% python3 -q
>>> import numpy as np
>>> import numpy.linalg as la
>>> np.set_printoptions(precision=3, suppress=True, linewidth=200)
>>> E = np.loadtxt("layer9.csv", delimiter=",")
>>> E
array([[ 0.773,  0.037,  1.137, -0.917,  1.115,  0.427, -0.561,  0.334,  0.867, -0.058],
       [-0.277, -0.133, -0.517,  0.401, -0.324, -0.172,  0.232, -0.213, -0.324,  0.071],
       [-0.318, -0.016, -0.633,  0.798,  0.111, -0.13 ,  0.038, -0.637, -0.107,  0.004],
       [ 0.264,  0.151,  0.419, -0.144,  0.63 ,  0.204, -0.347, -0.066,  0.47 , -0.114],
       [-1.353, -0.202, -2.139,  1.797, -1.79 , -0.754,  0.981, -0.783, -1.457,  0.114]])
>>> x0 = np.array([0, 0, 0, 1, 3, 0, 0, 0, 2, 2])
>>> a = np.maximum(E @ x0, 0)
>>> np.maximum(E @ x0, 0) - np.maximum(-E @ x0, 0)
array([ 4.046, -1.077,  0.925,  2.458, -6.259])
>>> E * (a > 1e-9)[:, None]
array([[ 0.773,  0.037,  1.137, -0.917,  1.115,  0.427, -0.561,  0.334,  0.867, -0.058],
       [-0.   , -0.   , -0.   ,  0.   , -0.   , -0.   ,  0.   , -0.   , -0.   ,  0.   ],
       [-0.318, -0.016, -0.633,  0.798,  0.111, -0.13 ,  0.038, -0.637, -0.107,  0.004],
       [ 0.264,  0.151,  0.419, -0.144,  0.63 ,  0.204, -0.347, -0.066,  0.47 , -0.114],
       [-0.   , -0.   , -0.   ,  0.   , -0.   , -0.   ,  0.   , -0.   , -0.   ,  0.   ]])
>>> E.T @ a
array([ 3.482,  0.506,  5.045, -3.326,  6.163,  2.109, -3.088,  0.6  ,  4.564, -0.511])
>>> Uu, sv, Vh = la.svd(E, full_matrices=False)
>>> sv
array([5.   , 1.   , 0.2  , 0.04 , 0.008])
>>> Uu.shape, sv.shape, Vh.shape
((5, 5), (5,), (5, 10))
>>> np.abs(Uu[:, 0]).round(6).argmax()
np.int64(4)
>>> np.allclose(Uu * sv @ Vh, E)
True
>>> np.round(Vh @ Vh.T, 3) + 0
array([[1., 0., 0., 0., 0.],
       [0., 1., 0., 0., 0.],
       [0., 0., 1., 0., 0.],
       [0., 0., 0., 1., 0.],
       [0., 0., 0., 0., 1.]])
>>> K = np.load("out5.npy")
>>> K
array([[ 0.747, -0.122,  0.145, -0.299,  0.157,  0.198],
       [-0.122,  0.026, -0.078,  0.001, -0.045, -0.047],
       [ 0.145, -0.078,  0.531,  0.388,  0.206,  0.171],
       [-0.299,  0.001,  0.388,  0.514,  0.093,  0.038],
       [ 0.157, -0.045,  0.206,  0.093,  0.094,  0.088],
       [ 0.198, -0.047,  0.171,  0.038,  0.088,  0.087]])
>>> Uu, sv, Vh = la.svd(K)
>>> sv.round(3) + 0
array([1., 1., 0., 0., 0., 0.])
>>> M2 = Uu[:, :2] @ np.diag(sv[:2]) @ Vh[:2]
>>> M2
array([[ 0.747, -0.122,  0.145, -0.299,  0.157,  0.198],
       [-0.122,  0.026, -0.078,  0.001, -0.045, -0.047],
       [ 0.145, -0.078,  0.531,  0.388,  0.206,  0.171],
       [-0.299,  0.001,  0.388,  0.514,  0.093,  0.038],
       [ 0.157, -0.045,  0.206,  0.093,  0.094,  0.088],
       [ 0.198, -0.047,  0.171,  0.038,  0.088,  0.087]])
>>> round(float(np.abs(K - M2).max()), 3)
0.0
